$ ipython --no-banner

In [1]: import numpy as np

In [2]: np.set_printoptions(suppress=True, linewidth=200)

In [3]: m1 = np.loadtxt("data.csv", delimiter=",")

In [4]: m1
Out[4]: 
array([[ 3.,  2.,  2.],
       [ 0., -2.,  2.],
       [ 0.,  0., -1.]])

In [5]: # triangular: eigenvalues sit on the diagonal

In [6]: other = np.linalg.inv(m1)

In [7]: np.allclose(other, m1.T)
Out[7]: False

In [8]: m1 @ other
Out[8]: 
array([[1., 0., 0.],
       [0., 1., 0.],
       [0., 0., 1.]])

In [9]: np.round(np.linalg.slogdet(m1)[0], 2)
Out[9]: np.float64(1.0)

In [10]: (np.abs(other) > 1e-9).astype(int)
Out[10]: 
array([[1, 1, 1],
       [0, 1, 1],
       [0, 0, 1]])

In [11]: X = np.loadtxt("sample14.csv", delimiter=",")

In [12]: X
Out[12]: 
array([[3., 3., 3., 2.],
       [3., 3., 3., 3.],
       [3., 3., 3., 3.],
       [2., 3., 3., 3.]])

In [13]: # rows 1 and 2 are equal

In [14]: np.round(np.linalg.svd(m1, compute_uv=False), 2)
Out[14]: array([4.15, 2.92, 0.5 ])

In [15]: m1.mean(axis=0)
Out[15]: array([1., 0., 1.])

In [16]: m1.shape
Out[16]: (3, 3)

In [17]: mat = np.array([[0.3, -0.4, -0.5],
    ...:     [-1.1, 0.6, -1.1],
    ...:     [-0.8, 1.0, 0.0],
    ...:     [-1.2, -2.4, -1.9]])

In [18]: rng = np.random.default_rng(351364)

In [19]: mat[1] = mat[3] + 0.05 * rng.normal(size=3)

In [20]: mat.round(2)
Out[20]: 
array([[ 0.3 , -0.4 , -0.5 ],
       [-1.14, -2.38, -1.99],
       [-0.8 ,  1.  ,  0.  ],
       [-1.2 , -2.4 , -1.9 ]])

In [21]: other = np.array([[1, -2], [1, 0], [1, -2]])

In [22]: np.round(other.T @ mat.T, 2)
Out[22]: 
array([[-0.6 , -5.51,  0.2 , -5.5 ],
       [ 0.4 ,  6.26,  1.6 ,  6.2 ]])

In [23]: np.linalg.matrix_rank(np.vstack([mat, other.T]))
Out[23]: np.int64(3)

In [24]: np.round(np.einsum("ij->j", mat), 2)
Out[24]: array([-2.84, -4.18, -4.39])

In [25]: np.round(np.einsum("ij,ij->i", mat, mat), 2)
Out[25]: array([ 0.5 , 10.91,  1.64, 10.81])

In [26]: np.vstack([mat, other.T]).shape
Out[26]: (6, 3)

In [27]: np.linalg.matrix_rank(mat @ other)
Out[27]: np.int64(2)
